In [1]: import numpy as np

In [2]: np.set_printoptions(suppress=True, linewidth=160)

In [3]: F = np.loadtxt("out15.csv", delimiter=",")

In [4]: F.round(2)
Out[4]: 
array([[ 0.32, -0.41, -0.41, -0.41, -0.14, -0.14, -0.41, -0.41, -0.14],
       [-0.41,  0.75, -0.25, -0.25, -0.08, -0.08, -0.25, -0.25, -0.08],
       [-0.41, -0.25,  0.75, -0.25, -0.08, -0.08, -0.25, -0.25, -0.08],
       [-0.41, -0.25, -0.25,  0.75, -0.08, -0.08, -0.25, -0.25, -0.08],
       [-0.14, -0.08, -0.08, -0.08,  0.97, -0.03, -0.08, -0.08, -0.03],
       [-0.14, -0.08, -0.08, -0.08, -0.03,  0.97, -0.08, -0.08, -0.03],
       [-0.41, -0.25, -0.25, -0.25, -0.08, -0.08,  0.75, -0.25, -0.08],
       [-0.41, -0.25, -0.25, -0.25, -0.08, -0.08, -0.25,  0.75, -0.08],
       [-0.14, -0.08, -0.08, -0.08, -0.03, -0.03, -0.08, -0.08,  0.97]])

In [5]: np.allclose(F @ F.T, F.T @ F)
Out[5]: True

In [6]: np.trace(F)
Out[6]: np.float64(7.0)

In [7]: np.round((F + F.T) / 2, 2)
Out[7]: 
array([[ 0.32, -0.41, -0.41, -0.41, -0.14, -0.14, -0.41, -0.41, -0.14],
       [-0.41,  0.75, -0.25, -0.25, -0.08, -0.08, -0.25, -0.25, -0.08],
       [-0.41, -0.25,  0.75, -0.25, -0.08, -0.08, -0.25, -0.25, -0.08],
       [-0.41, -0.25, -0.25,  0.75, -0.08, -0.08, -0.25, -0.25, -0.08],
       [-0.14, -0.08, -0.08, -0.08,  0.97, -0.03, -0.08, -0.08, -0.03],
       [-0.14, -0.08, -0.08, -0.08, -0.03,  0.97, -0.08, -0.08, -0.03],
       [-0.41, -0.25, -0.25, -0.25, -0.08, -0.08,  0.75, -0.25, -0.08],
       [-0.41, -0.25, -0.25, -0.25, -0.08, -0.08, -0.25,  0.75, -0.08],
       [-0.14, -0.08, -0.08, -0.08, -0.03, -0.03, -0.08, -0.08,  0.97]])

In [8]: np.allclose(F, F.T)
Out[8]: True

In [9]: np.round(np.abs(np.linalg.eigvals(F)).max(), 2)
Out[9]: np.float64(1.0)

In [10]: np.round(np.sort(np.abs(np.linalg.eigvals(F))), 2)
Out[10]: array([1., 1., 1., 1., 1., 1., 1., 1., 1.])

In [11]: np.round(F @ F, 2) + 0
Out[11]: 
array([[1., 0., 0., 0., 0., 0., 0., 0., 0.],
       [0., 1., 0., 0., 0., 0., 0., 0., 0.],
       [0., 0., 1., 0., 0., 0., 0., 0., 0.],
       [0., 0., 0., 1., 0., 0., 0., 0., 0.],
       [0., 0., 0., 0., 1., 0., 0., 0., 0.],
       [0., 0., 0., 0., 0., 1., 0., 0., 0.],
       [0., 0., 0., 0., 0., 0., 1., 0., 0.],
       [0., 0., 0., 0., 0., 0., 0., 1., 0.],
       [0., 0., 0., 0., 0., 0., 0., 0., 1.]])
